In [1]: import numpy as np

In [2]: from numpy import linalg as LA

In [3]: np.set_printoptions(precision=2, suppress=True, linewidth=160, sign=" ")

In [4]: rd = lambda a: np.round(a, 2) + 0

In [5]: feats = np.load("w.npy")

In [6]: feats
Out[6]: 
array([[-3,  1, -3,  1],
       [ 4, -1,  4, -1],
       [-3,  1, -3,  1],
       [ 4, -1,  4, -1]])

In [7]: Y = feats[0, 0] * feats[1:] - np.outer(feats[1:, 0], feats[0])

In [8]: Y
Out[8]: 
array([[ 0, -1,  0, -1],
       [ 0,  0,  0,  0],
       [ 0, -1,  0, -1]])

In [9]: LA.matrix_rank(Y), LA.matrix_rank(feats)
Out[9]: (np.int64(1), np.int64(2))

In [10]: t = np.radians(45)

In [11]: R = np.eye(4)

In [12]: R[2, 2] = R[3, 3] = np.cos(t)

In [13]: R[2, 3], R[3, 2] = -np.sin(t), np.sin(t)

In [14]: rd(R)
Out[14]: 
array([[ 1.  ,  0.  ,  0.  ,  0.  ],
       [ 0.  ,  1.  ,  0.  ,  0.  ],
       [ 0.  ,  0.  ,  0.71, -0.71],
       [ 0.  ,  0.  ,  0.71,  0.71]])

In [15]: Y = feats @ R.T

In [16]: np.allclose(feats @ feats.T, Y @ Y.T)
Out[16]: True

In [17]: rd(LA.det(R)), rd(np.trace(R))
Out[17]: (np.float64(1.0), np.float64(3.41))

In [18]: rd(np.abs(Y - feats).max(axis=0))
Out[18]: array([ 0.  ,  0.  ,  0.46,  3.12])

In [19]: rd(LA.svd(feats, compute_uv=False)), rd(LA.svd(Y, compute_uv=False))
Out[19]: 
(array([ 10.39,   0.39,   0.  ,   0.  ]),
 array([ 10.39,   0.39,   0.  ,   0.  ]))

In [20]: np.allclose(LA.norm(feats, axis=1), LA.norm(Y, axis=1))
Out[20]: True

In [21]: arr = np.loadtxt("sample8.csv", delimiter=",")

In [22]: rd(arr)
Out[22]: 
array([[-0.24, -0.97, -0.02],
       [ 0.94, -0.23,  0.24],
       [-0.24,  0.04,  0.97]])

In [23]: blk = np.stack([arr, -3 * arr, arr[::-1]])

In [24]: rd(np.einsum("bij,cij->bc", blk, blk))
Out[24]: 
array([[ 3., -9.,  1.],
       [-9., 27., -3.],
       [ 1., -3.,  3.]])

In [25]: (blk @ arr.T).shape
Out[25]: (3, 3, 3)

In [26]: rd(LA.det(blk))
Out[26]: array([  1., -27.,  -1.])

In [27]: rd(LA.norm(blk, axis=(1, 2)))
Out[27]: array([ 1.73,  5.2 ,  1.73])

In [28]: LA.matrix_rank(blk.reshape(3, -1))
Out[28]: np.int64(2)

In [29]: LA.matrix_rank(blk)
Out[29]: array([ 3,  3,  3])

In [30]: rd(blk.sum(axis=0))
Out[30]: 
array([[ 0.24,  1.98,  1.01],
       [-0.94,  0.23, -0.24],
       [ 0.24, -1.05, -1.96]])
